% ipython --no-banner

In [1]: import numpy as np

In [2]: np.set_printoptions(precision=3, suppress=True, linewidth=160)

In [3]: tidy = lambda a: np.round(a, 3) + 0

In [4]: W0 = np.array([[3.0, 2.0, 0.0, 0.0],
   ...:     [2.0, 3.0, 2.0, 0.0],
   ...:     [0.0, 2.0, 3.0, 2.0],
   ...:     [0.0, 0.0, 2.0, 2.0]])

In [5]: # symmetric, so the eigenvalues are real

In [6]: vals, V = np.linalg.eigh(W0)

In [7]: tidy(V @ np.diag(vals) @ V.T)
Out[7]: 
array([[3., 2., 0., 0.],
       [2., 3., 2., 0.],
       [0., 2., 3., 2.],
       [0., 0., 2., 2.]])

In [8]: tidy(np.linalg.eigvalsh(W0 @ W0))
Out[8]: array([ 0.18 ,  1.891, 15.359, 37.57 ])

In [9]: np.abs(V[:, -1]).round(6).argmax()
Out[9]: np.int64(1)

In [10]: tidy(np.linalg.eigvals(W0))
Out[10]: array([ 6.129,  3.919, -0.424,  1.375])

In [11]: tidy(np.linalg.eigvals(W0).sum().real)
Out[11]: np.float64(11.0)

In [12]: np.einsum("ii->", W0)
Out[12]: np.float64(11.0)

In [13]: np.kron(np.eye(2, dtype=int), W0)
Out[13]: 
array([[3., 2., 0., 0., 0., 0., 0., 0.],
       [2., 3., 2., 0., 0., 0., 0., 0.],
       [0., 2., 3., 2., 0., 0., 0., 0.],
       [0., 0., 2., 2., 0., 0., 0., 0.],
       [0., 0., 0., 0., 3., 2., 0., 0.],
       [0., 0., 0., 0., 2., 3., 2., 0.],
       [0., 0., 0., 0., 0., 2., 3., 2.],
       [0., 0., 0., 0., 0., 0., 2., 2.]])

In [14]: tidy(np.linalg.eigvalsh(W0).min())
Out[14]: np.float64(-0.424)

In [15]: other = np.linalg.inv(W0)

In [16]: tidy(other)
Out[16]: 
array([[ 0.143,  0.286, -0.571,  0.571],
       [ 0.286, -0.429,  0.857, -0.857],
       [-0.571,  0.857, -0.714,  0.714],
       [ 0.571, -0.857,  0.714, -0.214]])

In [17]: tidy(W0 @ other)
Out[17]: 
array([[1., 0., 0., 0.],
       [0., 1., 0., 0.],
       [0., 0., 1., 0.],
       [0., 0., 0., 1.]])

In [18]: tidy(np.linalg.det(W0) * other)
Out[18]: 
array([[ -2.,  -4.,   8.,  -8.],
       [ -4.,   6., -12.,  12.],
       [  8., -12.,  10., -10.],
       [ -8.,  12., -10.,   3.]])

In [19]: (np.abs(other) > 1e-9).astype(int)
Out[19]: 
array([[1, 1, 1, 1],
       [1, 1, 1, 1],
       [1, 1, 1, 1],
       [1, 1, 1, 1]])

In [20]: tidy(np.linalg.cond(W0))
Out[20]: np.float64(14.464)

In [21]: tidy(np.linalg.slogdet(W0)[0])
Out[21]: np.float64(-1.0)

In [22]: np.allclose(other, W0.T)
Out[22]: False

In [23]: mat = np.load("block18.npy")

In [24]: mat
Out[24]: 
array([[  0.1,   0.4,  -0.3,  -1.7,   0.7, -18. ],
       [ -0.2,   0.8,   2.2,   0.2,  -0.8, -28. ],
       [ -0.4,   0.8,   1.4,  -1. ,   1.2,  24. ],
       [ -0.2,   0.2,  -0.4,   2.3,   0.1, -28. ],
       [ -0.9,  -0.2,  -0.5,   0.9,  -0.5,   4. ],
       [  1. ,  -0.1,   1.3,  -0.8,  -1.3,   6. ],
       [  0.8,   1.5,  -2.5,   1.2,   1.2, -12. ],
       [  0.3,   0.6,  -0.5,  -0.8,   0.1,  24. ]])

In [25]: proj = mat @ np.linalg.solve(mat.T @ mat, mat.T)

In [26]: tidy(np.trace(proj))
Out[26]: np.float64(6.0)

In [27]: np.allclose(proj @ proj, proj)
Out[27]: True

In [28]: x0 = np.array([-2, 1, 2, 0, -3, 3])

In [29]: y = mat @ x0

In [30]: tidy(np.linalg.pinv(mat) @ mat)
Out[30]: 
array([[1., 0., 0., 0., 0., 0.],
       [0., 1., 0., 0., 0., 0.],
       [0., 0., 1., 0., 0., 0.],
       [0., 0., 0., 1., 0., 0.],
       [0., 0., 0., 0., 1., 0.],
       [0., 0., 0., 0., 0., 1.]])

In [31]: rng = np.random.default_rng(8284)

In [32]: y = y + 0.3 * rng.normal(size=8)

In [33]: tidy(y)
Out[33]: array([-56.829, -76.337,  73.136, -84.675,  13.804,  22.358, -44.78 ,  71.318])

In [34]: b, *_ = np.linalg.lstsq(mat, y)

In [35]: tidy(np.linalg.norm(y - mat @ b))
Out[35]: np.float64(0.43)

In [36]: tidy(b)
Out[36]: array([-1.841,  1.012,  2.055,  0.07 , -2.888,  3.015])

In [37]: mat.reshape(2, -1)
Out[37]: 
array([[  0.1,   0.4,  -0.3,  -1.7,   0.7, -18. ,  -0.2,   0.8,   2.2,   0.2,  -0.8, -28. ,  -0.4,   0.8,   1.4,  -1. ,   1.2,  24. ,  -0.2,   0.2,  -0.4,
          2.3,   0.1, -28. ],
       [ -0.9,  -0.2,  -0.5,   0.9,  -0.5,   4. ,   1. ,  -0.1,   1.3,  -0.8,  -1.3,   6. ,   0.8,   1.5,  -2.5,   1.2,   1.2, -12. ,   0.3,   0.6,  -0.5,
         -0.8,   0.1,  24. ]])

In [38]: blk = mat.reshape(8, 2, -1)

In [39]: blk.shape
Out[39]: (8, 2, 3)

In [40]: blk.transpose(1, 0, 2)
Out[40]: 
array([[[  0.1,   0.4,  -0.3],
        [ -0.2,   0.8,   2.2],
        [ -0.4,   0.8,   1.4],
        [ -0.2,   0.2,  -0.4],
        [ -0.9,  -0.2,  -0.5],
        [  1. ,  -0.1,   1.3],
        [  0.8,   1.5,  -2.5],
        [  0.3,   0.6,  -0.5]],

       [[ -1.7,   0.7, -18. ],
        [  0.2,  -0.8, -28. ],
        [ -1. ,   1.2,  24. ],
        [  2.3,   0.1, -28. ],
        [  0.9,  -0.5,   4. ],
        [ -0.8,  -1.3,   6. ],
        [  1.2,   1.2, -12. ],
        [ -0.8,   0.1,  24. ]]])

In [41]: np.swapaxes(blk, 1, 2)[3]
Out[41]: 
array([[ -0.2,   2.3],
       [  0.2,   0.1],
       [ -0.4, -28. ]])
